>>> import numpy as np
>>> import numpy.linalg as la
>>> np.set_printoptions(suppress=True, linewidth=100)
>>> rd = lambda a: np.round(a, 3) + 0
>>> sig = 5 * 0.5 ** np.arange(5)
>>> rng = np.random.default_rng(50824)
>>> M = rng.normal(size=(13, 5)) * rng.permutation(sig)
>>> rd(M)
array([[ 0.515,  1.594,  0.775, -0.097, -0.216],
       [-2.587, -4.797,  1.697,  0.269, -0.311],
       [ 2.01 , -0.086, -1.375, -1.063, -0.047],
       [-2.8  ,  0.252,  0.575,  0.757,  0.209],
       [ 0.781,  2.768,  2.907,  0.35 ,  0.244],
       [ 1.471,  2.542, -1.303,  0.497,  0.105],
       [-0.293,  6.97 , -1.475,  0.21 ,  0.184],
       [ 0.04 ,  8.048, -1.153,  0.536,  0.68 ],
       [ 1.049, -6.809,  0.32 ,  0.336,  0.278],
       [ 1.897,  4.047, -2.713, -0.691, -0.426],
       [ 0.593, -6.911,  1.679,  0.533,  0.13 ],
       [-0.941,  8.331, -4.152,  0.753,  0.368],
       [-2.438, -3.22 , -1.15 , -0.086,  0.076]])
>>> vec = np.array([0, 2, 1, 2, 2])
>>> y = M @ vec
>>> rd(la.solve(M.T @ M, M.T @ y))
array([0., 2., 1., 2., 2.])
>>> try:
...     la.solve(M, y)
... except la.LinAlgError as e:
...     print("failed:", e)
... 
failed: Last 2 dimensions of the array must be square
>>> rd(la.lstsq(M, y)[0])
array([0., 2., 1., 2., 2.])
>>> y = y + 0.02 * rng.normal(size=13)
>>> rd(y)
array([  3.309,  -7.98 ,  -3.771,   2.995,   9.641,   4.935,  13.264,  17.396, -12.066,   3.223,
       -10.81 ,  14.761,  -7.633])
>>> coef, *_ = la.lstsq(M, y)
>>> [round(float(la.norm(la.solve(M.T @ M + lam * np.eye(5), M.T @ y))), 2) for lam in (0, 1, 10, 100)]
[3.6, 3.08, 2.24, 1.44]
>>> rd(M.T @ (y - M @ coef))
array([0., 0., 0., 0., 0.])
>>> coef.round()
array([0., 2., 1., 2., 2.])
>>> B = M + rng.integers(-2, 3, (13, 1)) @ rng.integers(-2, 3, (1, 5))
>>> rd(B)
array([[ -1.485,  -0.406,  -0.225,   0.903,  -0.216],
       [ -6.587,  -8.797,  -0.303,   2.269,  -0.311],
       [ -1.99 ,  -4.086,  -3.375,   0.937,  -0.047],
       [ -2.8  ,   0.252,   0.575,   0.757,   0.209],
       [ -1.219,   0.768,   1.907,   1.35 ,   0.244],
       [  5.471,   6.542,   0.697,  -1.503,   0.105],
       [ -4.293,   2.97 ,  -3.475,   2.21 ,   0.184],
       [  4.04 ,  12.048,   0.847,  -1.464,   0.68 ],
       [ -2.951, -10.809,  -1.68 ,   2.336,   0.278],
       [ -0.103,   2.047,  -3.713,   0.309,  -0.426],
       [  0.593,  -6.911,   1.679,   0.533,   0.13 ],
       [ -4.941,   4.331,  -6.152,   2.753,   0.368],
       [  1.562,   0.78 ,   0.85 ,  -2.086,   0.076]])
>>> rd(B - M)
array([[-2., -2., -1.,  1.,  0.],
       [-4., -4., -2.,  2.,  0.],
       [-4., -4., -2.,  2.,  0.],
       [ 0.,  0.,  0.,  0.,  0.],
       [-2., -2., -1.,  1.,  0.],
       [ 4.,  4.,  2., -2.,  0.],
       [-4., -4., -2.,  2.,  0.],
       [ 4.,  4.,  2., -2.,  0.],
       [-4., -4., -2.,  2.,  0.],
       [-2., -2., -1.,  1.,  0.],
       [ 0.,  0.,  0.,  0.,  0.],
       [-4., -4., -2.,  2.,  0.],
       [ 4.,  4.,  2., -2.,  0.]])
>>> la.matrix_rank(B - M, tol=1e-8)
np.int64(1)
>>> idx = B[:, 4] > np.median(B[:, 4])
>>> u = B[idx].mean(axis=0) - B[~idx].mean(axis=0)
>>> ((B - B.mean(axis=0)) @ u > 0).astype(int)
array([0, 0, 0, 1, 1, 1, 1, 1, 0, 1, 0, 1, 0])
>>> rd(u)
array([-1.665,  3.14 , -0.703,  1.129,  0.426])
>>> data = np.array([[3, 0, -1],
...     [-3, -1, 1],
...     [0, 0, 2],
...     [0, -1, 2],
...     [3, -1, -3],
...     [0, 3, -3],
...     [2, -3, 2],
...     [-3, 2, 2]]) * (rng.random((8, 3)) < 0.3)
>>> data
array([[ 0,  0,  0],
       [ 0,  0,  0],
       [ 0,  0,  0],
       [ 0,  0,  2],
       [ 0, -1, -3],
       [ 0,  0,  0],
       [ 0,  0,  0],
       [ 0,  0,  0]])
>>> r = la.matrix_rank(data)
>>> r
np.int64(2)
>>> ns = la.svd(data)[2][r:].T
>>> ns @ ns.T
array([[1., 0., 0.],
       [0., 0., 0.],
       [0., 0., 0.]])
>>> la.matrix_rank(data.T @ data), la.matrix_rank(data @ data.T)
(np.int64(2), np.int64(2))
>>> np.allclose(data @ ns, 0)
True
>>> E = np.load("dump.npy")
>>> rd(E)
array([[ 1.248, -2.576, -0.813, -0.382],
       [ 0.971,  0.735, -1.806,  2.063],
       [ 2.357,  1.261,  0.252, -1.337],
       [-0.971,  0.485, -2.239, -1.676]])
>>> proj = np.triu(np.array([[-1, -2, -2, 0], [-2, -2, 0, -3], [-2, 3, -2, 1], [3, 2, 2, -3]]), 1) + np.eye(4)
>>> B = proj @ E @ la.inv(proj)
>>> rd(la.det(B))
np.float64(-81.0)
>>> rd(proj @ E - E @ proj)
array([[-6.656, -1.495,  5.604, -8.365],
       [ 2.912,  0.485,  8.658,  9.038],
       [-0.971,  5.2  ,  2.476,  1.855],
       [ 0.   , -1.941, -1.941,  3.695]])
